$ python3 -q
>>> import numpy as np
>>> np.set_printoptions(precision=3, suppress=True, linewidth=140)
>>> def rnd(a):
...     return np.round(a, 3) + 0
... 
>>> rng = np.random.default_rng(7220)
>>> lab = rng.integers(0, 3, 3)
>>> mat = np.array([[5, 4, 3], [6, 6, 9], [5, 1, 5]]) * (lab[:, None] == lab)
>>> mat
array([[5, 0, 0],
       [0, 6, 0],
       [0, 0, 5]])
>>> # 3 groups of indices that never mix
>>> hat = np.triu(np.array([[-5, 0, 1], [6, 7, 9], [2, 8, -9]]), 1) + np.eye(3)
>>> B = hat @ mat @ np.linalg.inv(hat)
>>> hat @ mat - mat @ hat
array([[ 0.,  0.,  0.],
       [ 0.,  0., -9.],
       [ 0.,  0.,  0.]])
>>> np.linalg.matrix_rank(B)
np.int64(3)
>>> B
array([[ 5.,  0.,  0.],
       [ 0.,  6., -9.],
       [ 0.,  0.,  5.]])
>>> np.trace(B), np.trace(mat)
(np.float64(16.0), np.int64(16))
>>> np.zeros(3, 3)
Traceback (most recent call last):
  File "<python-input-14>", line 1, in <module>
    np.zeros(3, 3)
    ~~~~~~~~^^^^^^
TypeError: Cannot interpret '3' as a data type
>>> B.sum(axis=0)
array([ 5.,  6., -4.])
>>> np.abs(B).max()
np.float64(9.0)
>>> rnd(B.mean(axis=0))
array([ 1.667,  2.   , -1.333])
>>> np.count_nonzero(B)
np.int64(4)
>>> np.linalg.matrix_rank(B)
np.int64(3)
>>> B.shape
(3, 3)
>>> B.sum(axis=1)
array([ 5., -3.,  5.])
>>> data = np.eye(6, dtype=int)[rng.permutation(6)] * np.array([2, 1, 2, 2, 0, 2])
>>> data
array([[2, 0, 0, 0, 0, 0],
       [0, 0, 0, 0, 0, 0],
       [0, 0, 0, 0, 0, 2],
       [0, 0, 2, 0, 0, 0],
       [0, 0, 0, 2, 0, 0],
       [0, 1, 0, 0, 0, 0]])
>>> # 2 blocks once reordered
>>> Uu, sv, Vh = np.linalg.svd(data)
>>> np.argmax(sv[:-1] / (sv[1:] + 1e-6)) + 1
np.int64(5)
>>> B = Uu[:, :5] @ np.diag(sv[:5]) @ Vh[:5]
>>> rnd(np.linalg.norm(data - B, 2)), sv[5]
(np.float64(0.0), np.float64(0.0))
>>> np.abs(data - B).max()
np.float64(0.0)
>>> G = data.T @ data
>>> G
array([[4, 0, 0, 0, 0, 0],
       [0, 1, 0, 0, 0, 0],
       [0, 0, 4, 0, 0, 0],
       [0, 0, 0, 4, 0, 0],
       [0, 0, 0, 0, 0, 0],
       [0, 0, 0, 0, 0, 4]])
>>> (data @ data.T).shape
(6, 6)
>>> np.trace(G), (data ** 2).sum()
(np.int64(17), np.int64(17))
>>> f = np.array([-1, 0, 1])
>>> g = np.array([-2, 8, 5, 9])
>>> W0 = f[:, None] + g[None, :]
>>> W0
array([[-3,  7,  4,  8],
       [-2,  8,  5,  9],
       [-1,  9,  6, 10]])
>>> # rank 2
>>> r = np.linalg.matrix_rank(W0)
>>> r
np.int64(2)
>>> null = np.linalg.svd(W0)[2][r:].T
>>> rnd(null @ null.T)
array([[ 0.088,  0.034, -0.25 ,  0.128],
       [ 0.034,  0.628, -0.25 , -0.412],
       [-0.25 , -0.25 ,  0.75 , -0.25 ],
       [ 0.128, -0.412, -0.25 ,  0.534]])
>>> Uu, sv, Vh = np.linalg.svd(W0)
>>> evecs = Vh[:(sv > 1e-8).sum()]
>>> x0 = W0[1] + 3 * W0[0] + rng.integers(2) * np.eye(4)[1]
>>> x0
array([-11.,  29.,  17.,  33.])
>>> rnd(np.linalg.norm(x0 - evecs.T @ evecs @ x0))
np.float64(0.0)
>>> np.allclose(evecs.T @ evecs @ x0, x0)
True
>>> rnd(np.diag(evecs.T @ evecs))
array([0.912, 0.372, 0.25 , 0.466])
>>> B = W0 + rng.integers(-2, 3, (3, 2)) @ rng.integers(-2, 3, (2, 4))
>>> B
array([[-5,  3,  8, 12],
       [-3,  4,  8, 12],
       [-1,  7,  7, 11]])
>>> B - W0
array([[-2, -4,  4,  4],
       [-1, -4,  3,  3],
       [ 0, -2,  1,  1]])
>>> rnd(np.linalg.svd(B - W0, compute_uv=False))
array([9.572, 1.173, 0.   ])
>>> np.abs(B - W0).sum(axis=1)
array([14, 11,  4])
>>> np.linalg.cond(W0) > 100
np.True_
>>> rnd(np.linalg.norm(W0, 2) / np.linalg.norm(W0))
np.float64(0.997)
>>> np.linalg.matrix_rank(W0, rtol=0.1)
np.int64(1)
>>> f = np.array([1, 3, 0, 5])
>>> feats = 5 * np.eye(4) + np.outer(f, f)
>>> feats
array([[ 6.,  3.,  0.,  5.],
       [ 3., 14.,  0., 15.],
       [ 0.,  0.,  5.,  0.],
       [ 5., 15.,  0., 30.]])
>>> # equal to its transpose
>>> lab = rng.permutation(4)
>>> lab
array([1, 3, 2, 0])
>>> B = feats[lab][:, lab]
>>> rnd(np.linalg.det(B)), rnd(np.linalg.det(feats[lab]))
(np.float64(5000.0), np.float64(5000.0))
>>> np.allclose(B, feats)
False
>>> x0 = np.ones(4)
>>> for _ in range(3):
...     x0 = feats @ x0
...     x0 /= np.linalg.norm(x0)
...     print(round(x0 @ feats @ x0, 3))
... 
39.606
39.994
40.0
>>> rnd(x0)
array([0.17 , 0.507, 0.001, 0.845])
>>> B = np.array([[3, -2, 4], [4, 5, 4]])
>>> Z = np.kron(B, W0)
>>> Z
array([[ -9,  21,  12,  24,   6, -14,  -8, -16, -12,  28,  16,  32],
       [ -6,  24,  15,  27,   4, -16, -10, -18,  -8,  32,  20,  36],
       [ -3,  27,  18,  30,   2, -18, -12, -20,  -4,  36,  24,  40],
       [-12,  28,  16,  32, -15,  35,  20,  40, -12,  28,  16,  32],
       [ -8,  32,  20,  36, -10,  40,  25,  45,  -8,  32,  20,  36],
       [ -4,  36,  24,  40,  -5,  45,  30,  50,  -4,  36,  24,  40]])
>>> np.linalg.matrix_rank(Z)
np.int64(4)
>>> rnd(np.linalg.norm(Z, 2)), rnd(np.linalg.norm(B, 2) * np.linalg.norm(W0, 2))
(np.float64(186.156), np.float64(186.156))
>>> X = np.loadtxt("arr.csv", delimiter=",")
>>> rnd(X)
array([[-1.873, -4.602,  0.019, -0.555],
       [ 2.384, -1.246, -3.616,  2.164],
       [ 0.681,  0.243, -2.267, -4.398],
       [-3.917,  1.485, -2.605,  0.818]])
>>> w, evecs = np.linalg.eigh(mat)
>>> rnd(np.linalg.eigvalsh(mat + -3 * np.eye(3)))
array([2., 2., 3.])
>>> w
array([5., 5., 6.])
>>> rnd(np.linalg.svd(mat, compute_uv=False))
array([6., 5., 5.])
>>> evecs.T @ evecs
array([[1., 0., 0.],
       [0., 1., 0.],
       [0., 0., 1.]])
>>> (w > 1e-8).sum(), (w < -1e-8).sum()
(np.int64(3), np.int64(0))
>>> f = np.array([-1, -1, 0])
>>> rnd(np.cross(X[0, :3], X[1, :3]))
array([16.668, -6.73 , 13.307])
>>> rnd(np.convolve(X[0], f))
array([1.873, 6.476, 4.584, 0.536, 0.555, 0.   ])
>>> arr = np.load("mat.npy")
>>> arr
array([[ 6,  1, -2,  9],
       [-7,  2, -7, -5],
       [ 1, -1,  9, -3],
       [-1, -4,  1, -4],
       [-1, -4,  1, -4]])
>>> B = np.array([[1, 2, -2], [-2, -2, 2]])
>>> Z = np.kron(B, arr)
>>> Z
array([[  6,   1,  -2,   9,  12,   2,  -4,  18, -12,  -2,   4, -18],
       [ -7,   2,  -7,  -5, -14,   4, -14, -10,  14,  -4,  14,  10],
       [  1,  -1,   9,  -3,   2,  -2,  18,  -6,  -2,   2, -18,   6],
       [ -1,  -4,   1,  -4,  -2,  -8,   2,  -8,   2,   8,  -2,   8],
       [ -1,  -4,   1,  -4,  -2,  -8,   2,  -8,   2,   8,  -2,   8],
       [-12,  -2,   4, -18, -12,  -2,   4, -18,  12,   2,  -4,  18],
       [ 14,  -4,  14,  10,  14,  -4,  14,  10, -14,   4, -14, -10],
       [ -2,   2, -18,   6,  -2,   2, -18,   6,   2,  -2,  18,  -6],
       [  2,   8,  -2,   8,   2,   8,  -2,   8,  -2,  -8,   2,  -8],
       [  2,   8,  -2,   8,   2,   8,  -2,   8,  -2,  -8,   2,  -8]])
>>> rnd(np.linalg.norm(Z, 2)), rnd(np.linalg.norm(B, 2) * np.linalg.norm(arr, 2))
(np.float64(67.422), np.float64(67.422))
>>> Z.shape
(10, 12)
>>> m1 = np.load("sample1.npy")
>>> m1
array([[1., 0., 0., 0.],
       [0., 1., 0., 0.],
       [0., 0., 1., 0.],
       [0., 0., 0., 1.]])
>>> rnd(np.linalg.matrix_power(m1, 100))
array([[1., 0., 0., 0.],
       [0., 1., 0., 0.],
       [0., 0., 1., 0.],
       [0., 0., 0., 1.]])
>>> m1 @ np.ones(4)
array([1., 1., 1., 1.])
>>> rnd(np.linalg.matrix_power(m1, 2))
array([[1., 0., 0., 0.],
       [0., 1., 0., 0.],
       [0., 0., 1., 0.],
       [0., 0., 0., 1.]])
>>> m1.sum(axis=1)
array([1., 1., 1., 1.])
>>> pr = np.eye(4)[1]
>>> for _ in range(6):
...     pr = pr @ m1
...     print(pr.round(3))
... 
[0. 1. 0. 0.]
[0. 1. 0. 0.]
[0. 1. 0. 0.]
[0. 1. 0. 0.]
[0. 1. 0. 0.]
[0. 1. 0. 0.]
>>> x0 = np.array([1, 1, 3, 3])
>>> rhs = m1 @ x0
>>> coef, lr = np.zeros(4), 1 / np.linalg.norm(m1, 2) ** 2
>>> for i in range(200):
...     coef -= lr * m1.T @ (m1 @ coef - rhs)
...     if i % 50 == 0: print(i, round(np.linalg.norm(m1 @ coef - rhs), 3))
... 
0 0.0
50 0.0
100 0.0
150 0.0
>>> rnd(np.linalg.cond(m1))
np.float64(1.0)
>>> coef
array([1., 1., 3., 3.])
>>> x0 = np.array([2, -1, 1, -1])
>>> m1 @ m1 @ x0
array([ 2., -1.,  1., -1.])
>>> (x0 - m1 @ x0) @ (m1 @ x0)
np.float64(0.0)
>>> np.eye(4) - m1
array([[0., 0., 0., 0.],
       [0., 0., 0., 0.],
       [0., 0., 0., 0.],
       [0., 0., 0., 0.]])
>>> w, evecs = np.linalg.eigh(m1)
>>> x0 = np.array([-2, -1, -1, -3])
>>> evecs * np.abs(w) @ evecs.T
array([[1., 0., 0., 0.],
       [0., 1., 0., 0.],
       [0., 0., 1., 0.],
       [0., 0., 0., 1.]])
>>> rnd(np.linalg.eigvalsh(m1[1:, 1:]))
array([1., 1., 1.])
>>> np.abs(m1).sum(axis=1).max(), np.abs(w).max()
(np.float64(1.0), np.float64(1.0))
>>> J = np.load("w.npy")
>>> J
array([[1, 0, 0, 0],
       [0, 3, 0, 0],
       [0, 1, 1, 2],
       [0, 4, 2, 5]])
>>> # splits into 2 blocks
>>> np.flatnonzero(np.linalg.matrix_power((J != 0) + (J.T != 0) + np.eye(4), 4)[2])
array([1, 2, 3])
>>> J @ J
array([[ 1,  0,  0,  0],
       [ 0,  9,  0,  0],
       [ 0, 12,  5, 12],
       [ 0, 34, 12, 29]])
